% python3 -q
>>> import numpy as np
>>> from numpy import linalg as LA
>>> np.set_printoptions(precision=2, suppress=True, linewidth=120)
>>> F = np.loadtxt("w.csv", delimiter=",")
>>> F
array([[ 0., -1.,  1.,  6., -5., -4.,  2.,  1.,  0.,  2.,  2., -3.,  1., -4.],
       [ 1.,  0.,  0., -1., -5., -2.,  1.,  4.,  3.,  1., -2., -4., -1.,  0.],
       [-1.,  0.,  0., -2., -2.,  0., -1.,  2.,  0., -3.,  4., -3.,  0.,  0.],
       [-6.,  1.,  2.,  0., -4., -1.,  5.,  4., -2.,  0., -3., -1., -2.,  1.],
       [ 5.,  5.,  2.,  4.,  0.,  5.,  6., -2.,  0.,  0., -4.,  0., -1., -2.],
       [ 4.,  2.,  0.,  1., -5.,  0.,  4.,  2.,  1.,  3.,  5.,  2., -2.,  0.],
       [-2., -1.,  1., -5., -6., -4.,  0.,  2., -3.,  3., -1.,  0.,  5.,  1.],
       [-1., -4., -2., -4.,  2., -2., -2.,  0.,  1.,  0.,  1.,  3.,  2., -5.],
       [ 0., -3.,  0.,  2.,  0., -1.,  3., -1.,  0.,  1.,  2.,  1.,  0., -1.],
       [-2., -1.,  3.,  0.,  0., -3., -3.,  0., -1.,  0.,  4.,  5.,  0.,  4.],
       [-2.,  2., -4.,  3.,  4., -5.,  1., -1., -2., -4.,  0., -2.,  3., -3.],
       [ 3.,  4.,  3.,  1.,  0., -2.,  0., -3., -1., -5.,  2.,  0.,  0.,  1.],
       [-1.,  1.,  0.,  2.,  1.,  2., -5., -2.,  0.,  0., -3.,  0.,  0., -3.],
       [ 4.,  0.,  0., -1.,  2.,  0., -1.,  5.,  1., -4.,  3., -1.,  3.,  0.]])
>>> F.sum(axis=1)
array([ -2.,  -5.,  -6.,  -6.,  18.,  17., -10., -11.,   3.,   6., -10.,   3.,  -8.,  11.])
>>> F.mean(axis=0)
array([ 0.14,  0.36,  0.43,  0.43, -1.29, -1.21,  0.71,  0.79, -0.21, -0.43,  0.71, -0.21,  0.57, -0.79])
>>> LA.rank(F)
Traceback (most recent call last):
  File "<python-input-7>", line 1, in <module>
    LA.rank(F)
    ^^^^^^^
AttributeError: module 'numpy.linalg' has no attribute 'rank'
>>> F[:, 14]
Traceback (most recent call last):
  File "<python-input-8>", line 1, in <module>
    F[:, 14]
    ~^^^^^^^
IndexError: index 14 is out of bounds for axis 1 with size 14
>>> np.round(LA.norm(F), 2)
np.float64(36.17)
>>> np.unravel_index(np.abs(F).argmax(), F.shape)
(np.int64(0), np.int64(3))
>>> t3 = np.stack([F, 3 * F, F[::-1]])
>>> np.einsum("bij,cij->bc", t3, t3)
array([[ 1308.,  3924.,   -94.],
       [ 3924., 11772.,  -282.],
       [  -94.,  -282.,  1308.]])
>>> t3.shape
(3, 14, 14)
>>> round(np.abs(LA.eigvals(F)).max(), 2)
np.float64(16.71)
>>> np.sort(np.abs(LA.eigvals(F)))
array([ 0.54,  0.54,  4.19,  4.19,  5.  ,  5.  ,  7.87,  7.87, 10.49, 10.49, 12.64, 12.64, 16.71, 16.71])
>>> np.allclose(F @ F.T, F.T @ F)
True
>>> M2 = np.array([[0, 0, 0, 0, 2, 0, 3]])
>>> arr = M2.T @ M2
>>> arr
array([[0, 0, 0, 0, 0, 0, 0],
       [0, 0, 0, 0, 0, 0, 0],
       [0, 0, 0, 0, 0, 0, 0],
       [0, 0, 0, 0, 0, 0, 0],
       [0, 0, 0, 0, 4, 0, 6],
       [0, 0, 0, 0, 0, 0, 0],
       [0, 0, 0, 0, 6, 0, 9]])
>>> # equal to its transpose
>>> evals, V = LA.eigh(arr)
>>> evals
array([ 0.,  0.,  0.,  0.,  0.,  0., 13.])
>>> V @ np.diag(evals) @ V.T
array([[0., 0., 0., 0., 0., 0., 0.],
       [0., 0., 0., 0., 0., 0., 0.],
       [0., 0., 0., 0., 0., 0., 0.],
       [0., 0., 0., 0., 0., 0., 0.],
       [0., 0., 0., 0., 4., 0., 6.],
       [0., 0., 0., 0., 0., 0., 0.],
       [0., 0., 0., 0., 6., 0., 9.]])
>>> np.abs(V[:, -1])
array([0.  , 0.  , 0.  , 0.  , 0.55, 0.  , 0.83])
>>> np.round(V.T @ arr @ V, 2) + 0
array([[ 0.,  0.,  0.,  0.,  0.,  0.,  0.],
       [ 0.,  0.,  0.,  0.,  0.,  0.,  0.],
       [ 0.,  0.,  0.,  0.,  0.,  0.,  0.],
       [ 0.,  0.,  0.,  0.,  0.,  0.,  0.],
       [ 0.,  0.,  0.,  0.,  0.,  0.,  0.],
       [ 0.,  0.,  0.,  0.,  0.,  0.,  0.],
       [ 0.,  0.,  0.,  0.,  0.,  0., 13.]])
>>> theta = np.deg2rad(90)
>>> data = np.eye(7)
>>> data[np.ix_([5, 2], [5, 2])] = [[np.cos(theta), -np.sin(theta)], [np.sin(theta), np.cos(theta)]]
>>> data.round(2) + 0
array([[ 1.,  0.,  0.,  0.,  0.,  0.,  0.],
       [ 0.,  1.,  0.,  0.,  0.,  0.,  0.],
       [ 0.,  0.,  0.,  0.,  0.,  1.,  0.],
       [ 0.,  0.,  0.,  1.,  0.,  0.,  0.],
       [ 0.,  0.,  0.,  0.,  1.,  0.,  0.],
       [ 0.,  0., -1.,  0.,  0.,  0.,  0.],
       [ 0.,  0.,  0.,  0.,  0.,  0.,  1.]])
>>> Uu, sigma, VT = LA.svd(arr)
>>> V = VT[:(sigma > 1e-8).sum()]
>>> rng = np.random.default_rng(7282)
>>> vec = arr[6] + 2 * arr[5] + rng.integers(2) * np.eye(7)[4]
>>> vec
array([0., 0., 0., 0., 6., 0., 9.])
>>> V.T @ V
array([[0.  , 0.  , 0.  , 0.  , 0.  , 0.  , 0.  ],
       [0.  , 0.  , 0.  , 0.  , 0.  , 0.  , 0.  ],
       [0.  , 0.  , 0.  , 0.  , 0.  , 0.  , 0.  ],
       [0.  , 0.  , 0.  , 0.  , 0.  , 0.  , 0.  ],
       [0.  , 0.  , 0.  , 0.  , 0.31, 0.  , 0.46],
       [0.  , 0.  , 0.  , 0.  , 0.  , 0.  , 0.  ],
       [0.  , 0.  , 0.  , 0.  , 0.46, 0.  , 0.69]])
>>> np.allclose(V.T @ V @ vec, vec)
True
>>> np.diag(V.T @ V)
array([0.  , 0.  , 0.  , 0.  , 0.31, 0.  , 0.69])
>>> W0 = np.load("dump.npy")
>>> W0
array([[5, 7, 5, 7],
       [6, 6, 6, 6],
       [5, 7, 5, 7],
       [6, 6, 6, 6]])
>>> # rows 0 and 2 are equal
>>> [round(float(x), 2) for x in LA.svd(W0, compute_uv=False)[:3]]
[24.08, 1.99, 0.0]
>>> LA.cond(W0) > 100
np.True_
>>> np.argsort(-LA.norm(W0, axis=0).round(6), kind="stable")[:3]
array([1, 3, 0])
>>> feats = np.load("x.npy")
>>> feats
array([[54., 63., 14.,  0., 42., 35., 63., 14., 42., 63., 63.],
       [63., 86., 18.,  0., 54., 45., 81., 18., 54., 81., 81.],
       [14., 18.,  9.,  0., 12., 10., 18.,  4., 12., 18., 18.],
       [ 0.,  0.,  0.,  5.,  0.,  0.,  0.,  0.,  0.,  0.,  0.],
       [42., 54., 12.,  0., 41., 30., 54., 12., 36., 54., 54.],
       [35., 45., 10.,  0., 30., 30., 45., 10., 30., 45., 45.],
       [63., 81., 18.,  0., 54., 45., 86., 18., 54., 81., 81.],
       [14., 18.,  4.,  0., 12., 10., 18.,  9., 12., 18., 18.],
       [42., 54., 12.,  0., 36., 30., 54., 12., 41., 54., 54.],
       [63., 81., 18.,  0., 54., 45., 81., 18., 54., 86., 81.],
       [63., 81., 18.,  0., 54., 45., 81., 18., 54., 81., 86.]])
>>> Lm = LA.cholesky(feats)
>>> feats / np.sqrt(np.outer(np.diag(feats), np.diag(feats)))
array([[1.  , 0.92, 0.64, 0.  , 0.89, 0.87, 0.92, 0.64, 0.89, 0.92, 0.92],
       [0.92, 1.  , 0.65, 0.  , 0.91, 0.89, 0.94, 0.65, 0.91, 0.94, 0.94],
       [0.64, 0.65, 1.  , 0.  , 0.62, 0.61, 0.65, 0.44, 0.62, 0.65, 0.65],
       [0.  , 0.  , 0.  , 1.  , 0.  , 0.  , 0.  , 0.  , 0.  , 0.  , 0.  ],
       [0.89, 0.91, 0.62, 0.  , 1.  , 0.86, 0.91, 0.62, 0.88, 0.91, 0.91],
       [0.87, 0.89, 0.61, 0.  , 0.86, 1.  , 0.89, 0.61, 0.86, 0.89, 0.89],
       [0.92, 0.94, 0.65, 0.  , 0.91, 0.89, 1.  , 0.65, 0.91, 0.94, 0.94],
       [0.64, 0.65, 0.44, 0.  , 0.62, 0.61, 0.65, 1.  , 0.62, 0.65, 0.65],
       [0.89, 0.91, 0.62, 0.  , 0.88, 0.86, 0.91, 0.62, 1.  , 0.91, 0.91],
       [0.92, 0.94, 0.65, 0.  , 0.91, 0.89, 0.94, 0.65, 0.91, 1.  , 0.94],
       [0.92, 0.94, 0.65, 0.  , 0.91, 0.89, 0.94, 0.65, 0.91, 0.94, 1.  ]])
>>> vec = np.ones(11)
>>> for _ in range(5):
...     vec = feats @ vec
...     vec /= LA.norm(vec)
...     print(round(vec @ feats @ vec, 2))
... 
482.99
483.0
483.0
483.0
483.0
>>> vec.round(2) + 0
array([0.32, 0.41, 0.09, 0.  , 0.27, 0.23, 0.41, 0.09, 0.27, 0.41, 0.41])
>>> vec = np.array([-2, 8, -4, 7, 1, 8, 3, 7, -5, 2, -4])
>>> y = feats @ vec
>>> y
array([613., 841., 158.,  35., 539., 485., 816., 213., 509., 811., 781.])
>>> LA.solve(feats, y + feats[:, 5])
array([-2.,  8., -4.,  7.,  1.,  9.,  3.,  7., -5.,  2., -4.])
>>> np.round(LA.solve(feats.T, feats[6]), 2) + 0
array([0., 0., 0., 0., 0., 0., 1., 0., 0., 0., 0.])
>>> LA.solve(feats, -1 * y)
array([ 2., -8.,  4., -7., -1., -8., -3., -7.,  5., -2.,  4.])
>>> evals, V = LA.eigh(feats)
>>> vec = np.array([2, 0, 0, 2, 0, 1, 1, 2, 1, 2, 1])
>>> (np.sign(V[:, -1].round(6)) == np.sign(V[0, -1].round(6))).astype(int)
array([1, 1, 1, 0, 1, 1, 1, 1, 1, 1, 1])
>>> np.round(V * np.maximum(evals, 0) @ V.T, 2) + 0
array([[54., 63., 14.,  0., 42., 35., 63., 14., 42., 63., 63.],
       [63., 86., 18.,  0., 54., 45., 81., 18., 54., 81., 81.],
       [14., 18.,  9.,  0., 12., 10., 18.,  4., 12., 18., 18.],
       [ 0.,  0.,  0.,  5.,  0.,  0.,  0.,  0.,  0.,  0.,  0.],
       [42., 54., 12.,  0., 41., 30., 54., 12., 36., 54., 54.],
       [35., 45., 10.,  0., 30., 30., 45., 10., 30., 45., 45.],
       [63., 81., 18.,  0., 54., 45., 86., 18., 54., 81., 81.],
       [14., 18.,  4.,  0., 12., 10., 18.,  9., 12., 18., 18.],
       [42., 54., 12.,  0., 36., 30., 54., 12., 41., 54., 54.],
       [63., 81., 18.,  0., 54., 45., 81., 18., 54., 86., 81.],
       [63., 81., 18.,  0., 54., 45., 81., 18., 54., 81., 86.]])
>>> np.round(V * np.abs(evals) @ V.T, 2) + 0
array([[54., 63., 14.,  0., 42., 35., 63., 14., 42., 63., 63.],
       [63., 86., 18.,  0., 54., 45., 81., 18., 54., 81., 81.],
       [14., 18.,  9.,  0., 12., 10., 18.,  4., 12., 18., 18.],
       [ 0.,  0.,  0.,  5.,  0.,  0.,  0.,  0.,  0.,  0.,  0.],
       [42., 54., 12.,  0., 41., 30., 54., 12., 36., 54., 54.],
       [35., 45., 10.,  0., 30., 30., 45., 10., 30., 45., 45.],
       [63., 81., 18.,  0., 54., 45., 86., 18., 54., 81., 81.],
       [14., 18.,  4.,  0., 12., 10., 18.,  9., 12., 18., 18.],
       [42., 54., 12.,  0., 36., 30., 54., 12., 41., 54., 54.],
       [63., 81., 18.,  0., 54., 45., 81., 18., 54., 86., 81.],
       [63., 81., 18.,  0., 54., 45., 81., 18., 54., 81., 86.]])
>>> E = np.loadtxt("test17.csv", delimiter=",")
>>> E
array([[-2.,  0.,  0., -3., -3.,  0.,  0.,  0.,  0.,  0.],
       [ 0., -2., -3.,  0.,  0., -3., -3., -3., -3.,  0.],
       [ 0., -3., -2.,  0.,  0., -3., -3., -3., -3.,  0.],
       [-3.,  0.,  0., -2., -3.,  0.,  0.,  0.,  0.,  0.],
       [-3.,  0.,  0., -3., -2.,  0.,  0.,  0.,  0.,  0.],
       [ 0., -3., -3.,  0.,  0., -2., -3., -3., -3.,  0.],
       [ 0., -3., -3.,  0.,  0., -3., -2., -3., -3.,  0.],
       [ 0., -3., -3.,  0.,  0., -3., -3., -2., -3.,  0.],
       [ 0., -3., -3.,  0.,  0., -3., -3., -3., -2.,  0.],
       [ 0.,  0.,  0.,  0.,  0.,  0.,  0.,  0.,  0., -2.]])
>>> # equal to its transpose
>>> np.sort(LA.eigvals(E).real)
array([-17.,  -8.,  -2.,   1.,   1.,   1.,   1.,   1.,   1.,   1.])
>>> np.flatnonzero(LA.matrix_power((E != 0) + (E.T != 0) + np.eye(10), 10)[4])
array([0, 3, 4])
>>> np.flatnonzero(LA.matrix_power((feats != 0) + (feats.T != 0) + np.eye(11), 11)[6])
array([ 0,  1,  2,  4,  5,  6,  7,  8,  9, 10])
>>> (LA.matrix_power((feats != 0) + (feats.T != 0) + np.eye(11), 11) > 0).astype(int)
array([[1, 1, 1, 0, 1, 1, 1, 1, 1, 1, 1],
       [1, 1, 1, 0, 1, 1, 1, 1, 1, 1, 1],
       [1, 1, 1, 0, 1, 1, 1, 1, 1, 1, 1],
       [0, 0, 0, 1, 0, 0, 0, 0, 0, 0, 0],
       [1, 1, 1, 0, 1, 1, 1, 1, 1, 1, 1],
       [1, 1, 1, 0, 1, 1, 1, 1, 1, 1, 1],
       [1, 1, 1, 0, 1, 1, 1, 1, 1, 1, 1],
       [1, 1, 1, 0, 1, 1, 1, 1, 1, 1, 1],
       [1, 1, 1, 0, 1, 1, 1, 1, 1, 1, 1],
       [1, 1, 1, 0, 1, 1, 1, 1, 1, 1, 1],
       [1, 1, 1, 0, 1, 1, 1, 1, 1, 1, 1]])
